$ python -q
>>> import numpy as np
>>> np.set_printoptions(precision=1, suppress=True, linewidth=160)
>>> Q, _ = np.linalg.qr(np.array([[1.6, -0.7, -0.7, 0.0, 1.5],
...     [0.3, 1.1, 0.7, -0.7, 0.3],
...     [0.3, -0.6, 0.3, -0.3, -2.7],
...     [-0.2, -1.8, 1.3, -0.9, 0.3],
...     [0.1, 0.2, -1.5, 0.4, -1.0],
...     [-1.2, 0.1, 0.3, 0.4, 0.9],
...     [-0.7, -0.4, -0.5, -0.5, 0.8],
...     [0.3, -0.1, 0.1, 1.1, -0.9],
...     [-1.1, 0.6, -0.1, -0.2, -0.8],
...     [0.4, 1.7, -0.3, -1.3, 0.4],
...     [-1.7, -1.9, 2.0, 0.5, -0.8],
...     [-1.5, 0.6, -1.7, -0.3, -1.0],
...     [0.2, 0.1, 0.6, 0.4, 0.8],
...     [0.9, -1.5, -0.5, -0.1, -0.7],
...     [-1.1, -0.2, -1.9, -0.8, -2.1]]))
>>> X = Q @ Q.T
>>> print(X.round(1) + 0)
[[ 0.4 -0.1 -0.2  0.1  0.  -0.1  0.1 -0.1 -0.2 -0.1 -0.2 -0.1  0.   0.2 -0.1]
 [-0.1  0.3  0.1  0.  -0.1 -0.1 -0.1 -0.1  0.1  0.3 -0.1 -0.1  0.  -0.1 -0.1]
 [-0.2  0.1  0.5  0.1  0.  -0.3 -0.2  0.1  0.   0.   0.1 -0.1 -0.1  0.2  0.2]
 [ 0.1  0.   0.1  0.5 -0.2  0.   0.2 -0.2 -0.1  0.   0.2 -0.1  0.   0.2  0.1]
 [ 0.  -0.1  0.  -0.2  0.2  0.   0.   0.1  0.  -0.1 -0.1  0.1  0.   0.1  0.2]
 [-0.1 -0.1 -0.3  0.   0.   0.2  0.1  0.   0.1 -0.1  0.1  0.1  0.1 -0.2 -0.1]
 [ 0.1 -0.1 -0.2  0.2  0.   0.1  0.2 -0.2  0.   0.   0.   0.1  0.   0.   0.1]
 [-0.1 -0.1  0.1 -0.2  0.1  0.  -0.2  0.3  0.  -0.2  0.  -0.1  0.   0.  -0.1]
 [-0.2  0.1  0.  -0.1  0.   0.1  0.   0.   0.1  0.1  0.1  0.1  0.  -0.1  0.1]
 [-0.1  0.3  0.   0.  -0.1 -0.1  0.  -0.2  0.1  0.4 -0.3  0.   0.  -0.1  0. ]
 [-0.2 -0.1  0.1  0.2 -0.1  0.1  0.   0.   0.1 -0.3  0.6  0.   0.   0.   0. ]
 [-0.1 -0.1 -0.1 -0.1  0.1  0.1  0.1 -0.1  0.1  0.   0.   0.4 -0.1 -0.1  0.3]
 [ 0.   0.  -0.1  0.   0.   0.1  0.   0.   0.   0.   0.  -0.1  0.1 -0.1 -0.2]
 [ 0.2 -0.1  0.2  0.2  0.1 -0.2  0.   0.  -0.1 -0.1  0.  -0.1 -0.1  0.3  0.1]
 [-0.1 -0.1  0.2  0.1  0.2 -0.1  0.1 -0.1  0.1  0.   0.   0.3 -0.2  0.1  0.5]]
>>> f, v = X[5], X[7]
>>> print(round(f @ v, 1))
-0.0
>>> p = (f @ v) / (f @ f) * f
>>> print(np.round(v - p, 1) + 0)
[-0.1 -0.1  0.1 -0.2  0.1  0.  -0.2  0.3  0.  -0.2  0.1 -0.1  0.1  0.  -0.1]
>>> print(np.linalg.matrix_rank(np.outer(f, v)))
1
>>> evals, V = np.linalg.eigh(X)
>>> x0 = np.array([3, 0, -3, -3, 0, -5, 3, -5, 1, 4, -5, 0, 5, 2, 5])
>>> print(np.round(x0 @ X @ x0, 1))
101.9
>>> print(np.round(np.linalg.eigvalsh(X[1:, 1:]), 1) + 0)
[0.  0.  0.  0.  0.  0.  0.  0.  0.  0.6 1.  1.  1.  1. ]
>>> print(np.round(np.abs(X).sum(axis=1).max(), 1), round(float(np.abs(evals).max()), 1))
2.2 1.0
>>> F = np.loadtxt("run18.csv", delimiter=",")
>>> print(F)
[[6. 1. 5. 0. 9. 2. 3. 6. 9. 7. 9. 2. 0. 9.]
 [0. 5. 6. 5. 7. 7. 3. 7. 8. 4. 3. 5. 4. 8.]
 [0. 0. 4. 4. 3. 8. 8. 9. 4. 7. 6. 3. 0. 6.]
 [0. 0. 0. 3. 7. 2. 5. 6. 3. 1. 3. 4. 6. 2.]
 [0. 0. 0. 0. 4. 6. 7. 6. 6. 5. 7. 5. 3. 0.]
 [0. 0. 0. 0. 0. 9. 8. 2. 4. 4. 6. 6. 7. 4.]
 [0. 0. 0. 0. 0. 0. 5. 2. 9. 2. 3. 0. 6. 5.]
 [0. 0. 0. 0. 0. 0. 0. 8. 0. 0. 9. 5. 3. 5.]
 [0. 0. 0. 0. 0. 0. 0. 0. 6. 0. 6. 0. 3. 3.]
 [0. 0. 0. 0. 0. 0. 0. 0. 0. 1. 3. 9. 6. 8.]
 [0. 0. 0. 0. 0. 0. 0. 0. 0. 0. 5. 1. 4. 7.]
 [0. 0. 0. 0. 0. 0. 0. 0. 0. 0. 0. 6. 5. 8.]
 [0. 0. 0. 0. 0. 0. 0. 0. 0. 0. 0. 0. 2. 7.]
 [0. 0. 0. 0. 0. 0. 0. 0. 0. 0. 0. 0. 0. 7.]]
>>> print(np.sort(np.abs(np.linalg.eigvals(F))))
[1. 2. 3. 4. 4. 5. 5. 5. 6. 6. 6. 7. 8. 9.]
>>> print(np.allclose(F @ F.T, F.T @ F))
False
>>> print(np.round(np.abs(np.linalg.eigvals(F)).max(), 1))
9.0
>>> F.inv()
Traceback (most recent call last):
  File "<python-input-20>", line 1, in <module>
    F.inv()
    ^^^^^
AttributeError: 'numpy.ndarray' object has no attribute 'inv'
>>> x0 = np.array([0, -4, -5, -5, -3, 2, 1, 2, -1, 4, -5, 5, -3, 4])
>>> target = F @ x0
>>> print(target)
[-17. -27.  26. -19.  14.  37.  -5.   7. -33.  48.  -4.  47.  22.  28.]
>>> print(np.linalg.solve(F, target + F[:, 10]))
[ 0. -4. -5. -5. -3.  2.  1.  2. -1.  4. -4.  5. -3.  4.]
>>> print(np.linalg.solve(F, target))
[ 0. -4. -5. -5. -3.  2.  1.  2. -1.  4. -5.  5. -3.  4.]
>>> x0 = np.array([-7, 7, -6, 9, -2, 1, -7, 8, -9, -2, 3, 1, -2, -2])
>>> target = F @ x0
>>> c, lr = np.zeros(14), 1 / np.linalg.norm(F, 2) ** 2
>>> for i in range(6):
...     c -= lr * F.T @ (F @ c - target)
...     if i % 2 == 0: print(i, round(np.linalg.norm(F @ c - target), 1))
... 
0 169.8
2 151.1
4 135.1
>>> print(c)
[-1.4  0.2 -0.4  0.9 -1.  -0.3 -1.7  1.5 -4.  -1.7 -0.6  0.9 -0.9 -1.5]
>>> print(round(np.linalg.cond(F), 1))
320.2
>>> other = X / np.linalg.norm(X, axis=1, keepdims=True)
>>> G = other @ other.T
>>> print(np.round(np.degrees(np.arccos(np.clip(G[6, 1], -1, 1))), 1))
107.0
>>> print(np.argwhere(np.triu(np.abs(G) > 0.95, 1)))
[]
>>> rng = np.random.default_rng(927)
>>> M = np.eye(9, dtype=int)[rng.permutation(9)]
>>> print(M)
[[0 0 0 0 0 0 0 1 0]
 [0 0 0 0 1 0 0 0 0]
 [1 0 0 0 0 0 0 0 0]
 [0 0 0 0 0 1 0 0 0]
 [0 0 0 0 0 0 1 0 0]
 [0 0 1 0 0 0 0 0 0]
 [0 1 0 0 0 0 0 0 0]
 [0 0 0 1 0 0 0 0 0]
 [0 0 0 0 0 0 0 0 1]]
>>> idx = rng.permutation(14)
>>> other = F[:, idx] * rng.choice([-1, 1], 14)
>>> print(other)
[[-0. -9. -2. -7. -1. -9.  2.  9. -6.  3. -5. -0. -9. -6.]
 [-5. -3. -7. -4. -5. -7.  5.  8. -0.  3. -6. -4. -8. -7.]
 [-4. -6. -8. -7. -0. -3.  3.  4. -0.  8. -4. -0. -6. -9.]
 [-3. -3. -2. -1. -0. -7.  4.  3. -0.  5. -0. -6. -2. -6.]
 [-0. -7. -6. -5. -0. -4.  5.  6. -0.  7. -0. -3. -0. -6.]
 [-0. -6. -9. -4. -0. -0.  6.  4. -0.  8. -0. -7. -4. -2.]
 [-0. -3. -0. -2. -0. -0.  0.  9. -0.  5. -0. -6. -5. -2.]
 [-0. -9. -0. -0. -0. -0.  5.  0. -0.  0. -0. -3. -5. -8.]
 [-0. -6. -0. -0. -0. -0.  0.  6. -0.  0. -0. -3. -3. -0.]
 [-0. -3. -0. -1. -0. -0.  9.  0. -0.  0. -0. -6. -8. -0.]
 [-0. -5. -0. -0. -0. -0.  1.  0. -0.  0. -0. -4. -7. -0.]
 [-0. -0. -0. -0. -0. -0.  6.  0. -0.  0. -0. -5. -8. -0.]
 [-0. -0. -0. -0. -0. -0.  0.  0. -0.  0. -0. -2. -7. -0.]
 [-0. -0. -0. -0. -0. -0.  0.  0. -0.  0. -0. -0. -7. -0.]]
>>> left, _, vt = np.linalg.svd(F.T @ other)
>>> print(idx)
[ 3 10  5  9  1  4 11  8  0  6  2 12 13  7]
>>> idx = rng.permutation(9)
>>> other = M[:, idx] * rng.choice([-1, 1], 9)
>>> print(other)
[[ 0  0  0  0  0  0  0  1  0]
 [ 0  0  0  0  0  0  0  0  1]
 [ 0  0  0  0  0  0 -1  0  0]
 [ 0  1  0  0  0  0  0  0  0]
 [ 0  0  1  0  0  0  0  0  0]
 [ 0  0  0  0  0 -1  0  0  0]
 [ 1  0  0  0  0  0  0  0  0]
 [ 0  0  0  0 -1  0  0  0  0]
 [ 0  0  0  1  0  0  0  0  0]]
>>> left, _, vt = np.linalg.svd(M.T @ other)
>>> print(np.linalg.lstsq(M, other)[0])
[[ 0.  0.  0.  0.  0.  0. -1.  0.  0.]
 [ 1.  0.  0.  0.  0.  0.  0.  0.  0.]
 [ 0.  0.  0.  0.  0. -1.  0.  0.  0.]
 [ 0.  0.  0.  0. -1.  0.  0.  0.  0.]
 [ 0.  0.  0.  0.  0.  0.  0.  0.  1.]
 [ 0.  1.  0.  0.  0.  0.  0.  0.  0.]
 [ 0.  0.  1.  0.  0.  0.  0.  0.  0.]
 [ 0.  0.  0.  0.  0.  0.  0.  1.  0.]
 [ 0.  0.  0.  1.  0.  0.  0.  0.  0.]]
>>> print(left @ vt)
[[ 0.  0.  0.  0.  0.  0. -1.  0.  0.]
 [ 1.  0.  0.  0.  0.  0.  0.  0.  0.]
 [ 0.  0.  0.  0.  0. -1.  0.  0.  0.]
 [ 0.  0.  0.  0. -1.  0.  0.  0.  0.]
 [ 0.  0.  0.  0.  0.  0.  0.  0.  1.]
 [ 0.  1.  0.  0.  0.  0.  0.  0.  0.]
 [ 0.  0.  1.  0.  0.  0.  0.  0.  0.]
 [ 0.  0.  0.  0.  0.  0.  0.  1.  0.]
 [ 0.  0.  0.  1.  0.  0.  0.  0.  0.]]
>>> print(np.sort(np.abs(np.linalg.eigvals(M)))[::-1])
[1. 1. 1. 1. 1. 1. 1. 1. 1.]
>>> print(np.linalg.matrix_power(M, 2))
[[0 0 0 1 0 0 0 0 0]
 [0 0 0 0 0 0 1 0 0]
 [0 0 0 0 0 0 0 1 0]
 [0 0 1 0 0 0 0 0 0]
 [0 1 0 0 0 0 0 0 0]
 [1 0 0 0 0 0 0 0 0]
 [0 0 0 0 1 0 0 0 0]
 [0 0 0 0 0 1 0 0 0]
 [0 0 0 0 0 0 0 0 1]]
>>> print(M.sum(axis=1))
[1 1 1 1 1 1 1 1 1]
>>> print(M @ np.ones(9))
[1. 1. 1. 1. 1. 1. 1. 1. 1.]
>>> print(np.linalg.matrix_power(M, 100))
[[1 0 0 0 0 0 0 0 0]
 [0 0 0 0 1 0 0 0 0]
 [0 0 1 0 0 0 0 0 0]
 [0 0 0 1 0 0 0 0 0]
 [0 0 0 0 0 0 1 0 0]
 [0 0 0 0 0 1 0 0 0]
 [0 1 0 0 0 0 0 0 0]
 [0 0 0 0 0 0 0 1 0]
 [0 0 0 0 0 0 0 0 1]]
>>> p = np.eye(9)[4]
>>> for _ in range(5):
...     p = p @ M
...     print(p.round(1))
... 
[0. 0. 0. 0. 0. 0. 1. 0. 0.]
[0. 1. 0. 0. 0. 0. 0. 0. 0.]
[0. 0. 0. 0. 1. 0. 0. 0. 0.]
[0. 0. 0. 0. 0. 0. 1. 0. 0.]
[0. 1. 0. 0. 0. 0. 0. 0. 0.]
>>> K = rng.normal(size=(40, 12)) + 5 * np.array([-1, -2, -2, 1, -2, 1, 2, -2, -2, -2, 0, -2])
>>> print(K.round(1) + 0)
[[ -6.5 -10.5  -9.4   4.6 -11.4   5.3  10.8 -10.3 -10.7  -8.9   0.5 -11.6]
 [ -5.8  -9.1  -9.1   3.4 -11.5   5.6  10.9  -9.4  -9.8  -9.1  -2.4 -10.3]
 [ -4.3 -10.8  -9.7   2.6 -10.2   5.    8.6  -8.2 -10.4  -8.3   1.3  -9.7]
 [ -6.3 -10.2  -7.4   4.9 -10.2   5.2  10.9  -9.4 -10.6 -10.5  -0.7 -10.6]
 [ -4.9 -11.1 -11.5   4.1 -10.4   2.6  11.3  -9.8 -10.7 -11.1  -1.  -10.6]
 [ -5.3  -9.9 -11.2   4.8  -9.1   5.7   9.6 -10.5  -9.7  -8.6   0.   -9.8]
 [ -5.9 -10.9  -9.4   6.   -9.9   4.    9.2 -10.3  -8.9  -9.8   0.3  -9.5]
 [ -4.3 -11.1  -8.3   4.9 -11.    4.1   8.5  -9.2 -10.4 -10.2   0.3 -11.5]
 [ -4.5 -10.4 -10.3   6.3  -9.2   4.1  11.1  -9.9 -10.3  -9.6   0.3 -10.7]
 [ -5.7 -10.4 -12.1   4.7 -10.    4.9   9.8  -8.6 -11.1  -9.4  -0.8 -11.2]
 [ -5.9  -8.6 -10.7   4.3  -7.5   4.4   8.9  -9.4 -13.  -11.3   0.5 -11.2]
 [ -4.4  -9.8  -9.    3.5 -10.2   4.8  11.3  -8.5  -7.4 -10.3  -0.6 -11.5]
 [ -3.2  -8.9 -10.6   5.6  -9.2   5.5   9.1  -9.7  -8.9  -8.7   0.9  -9.8]
 [ -5.7 -11.   -9.3   4.5 -11.    4.2   9.9  -9.2  -8.8  -9.7  -0.9 -10.2]
 [ -5.5  -9.2  -8.4   2.9  -9.7   3.3   8.6  -9.4  -9.9  -9.2   1.   -8.7]
 [ -6.   -9.8 -10.9   5.1 -10.3   3.2   8.8  -9.1  -9.2  -9.8  -0.3  -9.6]
 [ -5.7  -9.8  -9.    5.8 -10.1   4.5  10.8  -9.7 -11.8  -9.1  -0.8  -9.5]
 [ -5.  -11.8  -8.7   5.3 -10.    5.2  10.   -9.3 -11.6 -10.1   1.2 -10.5]
 [ -4.9 -10.4  -9.5   5.7 -11.3   3.9   8.2 -10.  -11.4 -10.5   0.2 -11.2]
 [ -3.9  -8.7  -9.8   4.4  -9.2   4.2   8.5 -10.4 -10.2 -10.4  -0.1  -9.8]
 [ -6.1 -11.3  -9.5   5.9 -10.4   3.1  12.4 -10.5 -10.9 -11.7   0.2  -9.4]
 [ -4.8 -10.6  -9.2   4.  -11.6   6.9  10.4  -9.3 -10.7 -10.3   0.5 -10. ]
 [ -3.2  -9.7 -10.    4.7  -9.8   3.3  10.1  -7.8 -10.  -11.   -1.   -9.6]
 [ -3.6 -10.8 -10.2   3.4  -9.8   6.7   9.5 -10.4 -11.5  -9.7  -0.4 -11.1]
 [ -4.7  -9.5 -11.8   5.1 -10.1   6.3   9.9  -9.9 -10.1 -10.6   0.   -9.1]
 [ -4.9  -9.  -10.1   3.1 -10.3   4.8  11.3 -10.7 -10.1  -9.8  -0.4 -10.3]
 [ -4.8 -10.  -10.1   6.9 -10.3   5.7  11.1  -9.4  -9.8  -9.4   0.2  -8.4]
 [ -4.8 -10.3  -9.7   6.8 -10.2   5.5  11.   -9.8  -9.9 -12.8   1.1  -9.6]
 [ -4.3 -10.3 -11.4   2.5  -9.5   4.6  11.4  -9.8  -9.1 -10.5  -0.2 -10.3]
 [ -5.2 -12.6 -11.1   5.  -11.5   5.   10.2  -9.6 -10.9  -9.5  -0.5 -11.3]
 [ -3.9 -11.2 -10.7   5.4 -10.6   3.3   8.6 -10.8 -12.7 -11.7   1.1  -9.9]
 [ -4.5 -10.6  -8.4   6.2  -8.7   5.7   9.4  -9.  -10.1 -10.7   0.9  -9.9]
 [ -5.5  -9.6  -9.9   5.7 -10.3   5.6   8.9  -7.8  -7.4 -10.2   1.4 -11. ]
 [ -6.6 -10.4  -9.6   6.1 -10.    4.6  11.5 -10.8 -10.3 -10.1   0.2 -10.9]
 [ -4.1  -9.1  -8.8   4.4  -8.2   5.6   9.8  -8.5  -9.3 -10.1   1.1 -10.4]
 [ -5.   -8.4  -7.6   4.1  -9.    6.2  11.  -10.2  -9.9 -11.    0.3 -11.2]
 [ -3.3  -9.3 -11.1   6.2  -8.4   6.1  10.6  -8.5 -10.5  -9.7  -0.2  -8.9]
 [ -5.3 -11.8  -8.7   5.5 -10.3   5.3  11.2  -8.8 -10.  -11.4   0.6 -10.5]
 [ -4.5  -9.9  -9.8   6.   -9.4   7.   10.   -9.7  -8.3  -8.5   1.7 -10.8]
 [ -4.9  -9.8  -9.6   4.7 -10.3   5.4   9.2  -9.1 -10.5 -10.7   2.8  -9.8]]
>>> other = np.c_[K[:, :10] @ np.array([[4, 7, 6, 4, 0, 5, 0, 0, 2, 1],
...     [5, 2, 1, 7, 7, 2, 5, 5, 7, 9],
...     [8, 2, 5, 3, 2, 5, 9, 9, 4, 4],
...     [7, 6, 4, 6, 3, 6, 7, 6, 8, 4],
...     [5, 9, 7, 9, 7, 4, 6, 0, 4, 3],
...     [6, 1, 2, 3, 3, 2, 8, 9, 5, 4],
...     [7, 4, 8, 9, 2, 8, 3, 5, 1, 3],
...     [4, 9, 9, 9, 4, 2, 7, 2, 5, 5],
...     [4, 3, 9, 0, 8, 1, 1, 5, 9, 3],
...     [3, 7, 7, 4, 8, 8, 0, 6, 6, 3]]), np.array([-2, -1, -1, -4, 2, 1, 0, -6, -7, 1, 1, 3, 9, -1, -4, 1, 1, -4, 6, -7, -8, -8, 8, -1, -7, -1, -3, -4, -5, -8, -7, -8, 4, 3, -3, -2, 5, 0, -4, -9])]
>>> print(other)
[[-181.1 -298.5 -311.9 -217.1 -318.2 -123.4 -180.3 -134.4 -296.2 -210.5   -2. ]
 [-168.4 -287.5 -293.  -202.5 -301.3 -120.6 -169.9 -123.5 -280.2 -192.8   -1. ]
 [-190.9 -270.8 -292.5 -212.8 -308.9 -131.1 -186.6 -156.1 -294.2 -212.1   -1. ]
 [-156.  -282.2 -292.  -194.1 -311.4 -115.6 -146.9 -121.7 -283.3 -195.6   -4. ]
 [-211.6 -299.2 -321.5 -224.4 -344.9 -145.4 -217.6 -194.8 -330.5 -236.     2. ]
 [-177.1 -271.3 -295.5 -202.  -292.5 -120.7 -180.  -143.2 -275.5 -202.8    1. ]
 [-179.2 -282.8 -298.9 -218.9 -307.1 -129.2 -178.3 -145.5 -278.7 -211.4    0. ]
 [-184.2 -285.1 -306.9 -223.5 -329.3 -133.7 -177.7 -153.2 -296.2 -216.7   -6. ]
 [-161.8 -257.  -281.  -182.4 -303.6 -104.  -169.3 -143.5 -277.8 -201.3   -7. ]
 [-197.5 -278.7 -311.  -205.4 -316.8 -136.8 -190.5 -168.8 -299.5 -214.1    1. ]
 [-194.  -284.  -333.5 -193.9 -322.  -146.2 -170.9 -180.6 -310.8 -206.6    1. ]
 [-151.5 -259.7 -253.7 -185.2 -285.4 -113.1 -161.  -125.  -261.3 -187.3    3. ]
 [-153.6 -244.2 -268.6 -180.5 -276.7 -104.7 -162.1 -128.4 -248.4 -183.7    9. ]
 [-182.2 -285.1 -292.4 -219.5 -311.1 -131.1 -183.  -144.9 -285.5 -212.    -1. ]
 [-187.8 -283.6 -302.3 -215.  -302.9 -135.6 -182.5 -154.6 -290.  -204.5   -4. ]
 [-197.5 -284.1 -307.2 -219.1 -307.6 -143.2 -194.  -166.7 -286.2 -211.4    1. ]
 [-164.3 -272.6 -298.6 -187.4 -310.9 -107.5 -160.9 -133.3 -286.  -197.5    1. ]
 [-174.4 -278.4 -302.9 -205.6 -329.3 -120.9 -165.5 -145.8 -300.7 -215.7   -4. ]
 [-200.5 -302.  -336.2 -234.5 -340.7 -145.7 -191.1 -167.7 -307.8 -223.     6. ]
 [-181.5 -279.1 -309.3 -208.1 -308.  -133.9 -180.  -159.3 -285.8 -202.8   -7. ]
 [-182.9 -299.3 -314.4 -210.8 -342.2 -126.8 -185.5 -162.2 -316.7 -224.1   -8. ]
 [-171.7 -292.5 -304.8 -211.3 -325.  -127.6 -166.4 -131.  -294.1 -206.    -8. ]
 [-170.4 -254.6 -277.4 -183.3 -310.9 -121.9 -171.9 -161.  -283.5 -199.1    8. ]
 [-185.  -285.8 -313.8 -214.9 -326.3 -129.6 -182.4 -153.7 -306.  -217.5   -1. ]
 [-181.3 -284.1 -310.4 -205.5 -312.9 -135.1 -178.7 -152.  -286.1 -204.9   -7. ]
 [-179.7 -291.8 -304.  -206.1 -311.  -125.5 -188.3 -148.1 -297.7 -204.9   -1. ]
 [-145.4 -253.8 -271.1 -174.8 -292.5  -97.  -150.3 -116.1 -257.2 -186.2   -3. ]
 [-159.3 -283.4 -300.5 -195.9 -325.3 -126.6 -154.1 -139.6 -283.7 -201.9   -4. ]
 [-189.3 -282.1 -292.2 -207.  -313.2 -133.8 -200.3 -168.7 -303.6 -215.9   -5. ]
 [-204.5 -297.5 -319.2 -233.9 -342.1 -137.4 -204.8 -167.6 -317.1 -236.5   -8. ]
 [-221.5 -314.2 -358.9 -246.1 -369.4 -158.2 -214.5 -202.5 -341.7 -245.9   -7. ]
 [-147.6 -253.9 -276.3 -181.  -300.5 -111.  -137.4 -126.8 -265.1 -191.8   -8. ]
 [-156.5 -259.2 -267.6 -192.1 -279.4 -125.7 -149.6 -121.9 -243.6 -182.6    4. ]
 [-168.7 -287.7 -302.5 -201.4 -312.5 -116.3 -170.2 -135.8 -287.7 -206.     3. ]
 [-142.  -242.2 -259.  -166.  -278.8 -106.7 -138.  -123.4 -253.8 -177.3   -3. ]
 [-138.8 -272.2 -281.2 -176.6 -293.  -109.5 -134.9 -111.5 -267.3 -178.    -2. ]
 [-142.  -230.3 -261.  -152.4 -283.7  -95.8 -143.5 -129.5 -254.4 -179.     5. ]
 [-161.9 -277.2 -286.6 -198.  -324.5 -120.4 -156.  -136.5 -290.5 -208.9    0. ]
 [-136.6 -244.1 -255.2 -176.  -268.6  -94.7 -142.6 -100.5 -235.9 -178.    -4. ]
 [-177.2 -283.3 -306.7 -206.7 -317.  -134.3 -167.6 -147.  -288.2 -203.3   -9. ]]
>>> print(np.round(np.linalg.norm(other - K @ np.linalg.lstsq(K, other)[0], axis=0), 1) + 0)
[ 0.  0.  0.  0.  0.  0.  0.  0.  0.  0. 23.]
